% ipython --no-banner

In [1]: import numpy as np

In [2]: np.set_printoptions(precision=2, suppress=True, linewidth=160, floatmode="fixed")

In [3]: tidy = lambda a: np.round(a, 2) + 0

In [4]: feats = np.load("a.npy")

In [5]: print(feats)
[[1 0 0 0 0]
 [1 1 0 0 0]
 [5 3 1 0 0]
 [0 9 2 1 0]
 [3 2 2 5 1]]

In [6]: # triangular, det is the product of the diagonal

In [7]: print([int(np.linalg.matrix_rank(np.linalg.matrix_power(feats, p))) for p in range(1, 6)])
[5, 5, 5, 5, 5]

In [8]: print(feats @ feats)
[[ 1  0  0  0  0]
 [ 2  1  0  0  0]
 [13  6  1  0  0]
 [19 24  4  1  0]
 [18 55 14 10  1]]

In [9]: mat = np.load("x.npy")

In [10]: print(mat)
[[ 0  3 -3  4  1  6 -5 -8 -3 -4]
 [-3  0  0  4  2 -3  2  1 -4  3]
 [ 3  0  0 -1 -1  9 -4  2 -8 -7]
 [-4 -4  1  0  0  6 -2  4  7 -1]
 [-1 -2  1  0  0  1 -3  1  1 -2]
 [-6  3 -9 -6 -1  0  3 -5  4 -2]
 [ 5 -2  4  2  3 -3  0  2 -4  3]
 [ 8 -1 -2 -4 -1  5 -2  0 -4  5]
 [ 3  4  8 -7 -1 -4  4  4  0  0]
 [ 4 -3  7  1  2  2 -3 -5  0  0]]

In [11]: rng = np.random.default_rng(87)

In [12]: lab = rng.permutation(10)

In [13]: out = mat[:, lab] * rng.choice([-1, 1], 10)

In [14]: print(out)
[[-4  6  0 -5 -3 -4  3 -8  3  1]
 [-4 -3 -3  2  0  3  0  1  4  2]
 [ 1  9  3 -4  0 -7  0  2  8 -1]
 [ 0  6 -4 -2  1 -1 -4  4 -7  0]
 [ 0  1 -1 -3  1 -2 -2  1 -1  0]
 [ 6  0 -6  3 -9 -2  3 -5 -4 -1]
 [-2 -3  5  0  4  3 -2  2  4  3]
 [ 4  5  8 -2 -2  5 -1  0  4 -1]
 [ 7 -4  3  4  8  0  4  4  0 -1]
 [-1  2  4 -3  7  0 -3 -5  0  2]]

In [15]: U, _, Vh = np.linalg.svd(mat.T @ out)

In [16]: print(tidy(U @ Vh))
[[ 0.00  0.00  1.00  0.00  0.00  0.00  0.00  0.00  0.00  0.00]
 [ 0.00  0.00  0.00  0.00  0.00  0.00  1.00  0.00  0.00  0.00]
 [ 0.00  0.00  0.00  0.00  1.00  0.00  0.00  0.00  0.00  0.00]
 [-1.00  0.00  0.00  0.00  0.00  0.00  0.00  0.00  0.00  0.00]
 [ 0.00  0.00  0.00  0.00  0.00  0.00  0.00  0.00  0.00  1.00]
 [ 0.00  1.00  0.00  0.00  0.00  0.00  0.00  0.00  0.00  0.00]
 [ 0.00  0.00  0.00  1.00  0.00  0.00  0.00  0.00  0.00  0.00]
 [ 0.00  0.00  0.00  0.00  0.00  0.00  0.00  1.00  0.00  0.00]
 [ 0.00  0.00  0.00  0.00  0.00  0.00  0.00  0.00 -1.00  0.00]
 [ 0.00  0.00  0.00  0.00  0.00  1.00  0.00  0.00  0.00  0.00]]

In [17]: print(tidy(np.linalg.lstsq(mat, out)[0]))
[[ 0.00  0.00  1.00  0.00  0.00  0.00  0.00  0.00  0.00  0.00]
 [ 0.00  0.00  0.00  0.00  0.00  0.00  1.00  0.00  0.00  0.00]
 [ 0.00  0.00  0.00  0.00  1.00  0.00  0.00  0.00  0.00  0.00]
 [-1.00  0.00  0.00  0.00  0.00  0.00  0.00  0.00  0.00  0.00]
 [ 0.00  0.00  0.00  0.00  0.00  0.00  0.00  0.00  0.00  1.00]
 [ 0.00  1.00  0.00  0.00  0.00  0.00  0.00  0.00  0.00  0.00]
 [ 0.00  0.00  0.00  1.00  0.00  0.00  0.00  0.00  0.00  0.00]
 [ 0.00  0.00  0.00  0.00  0.00  0.00  0.00  1.00  0.00  0.00]
 [ 0.00  0.00  0.00  0.00  0.00  0.00  0.00  0.00 -1.00  0.00]
 [ 0.00  0.00  0.00  0.00  0.00  1.00  0.00  0.00  0.00  0.00]]
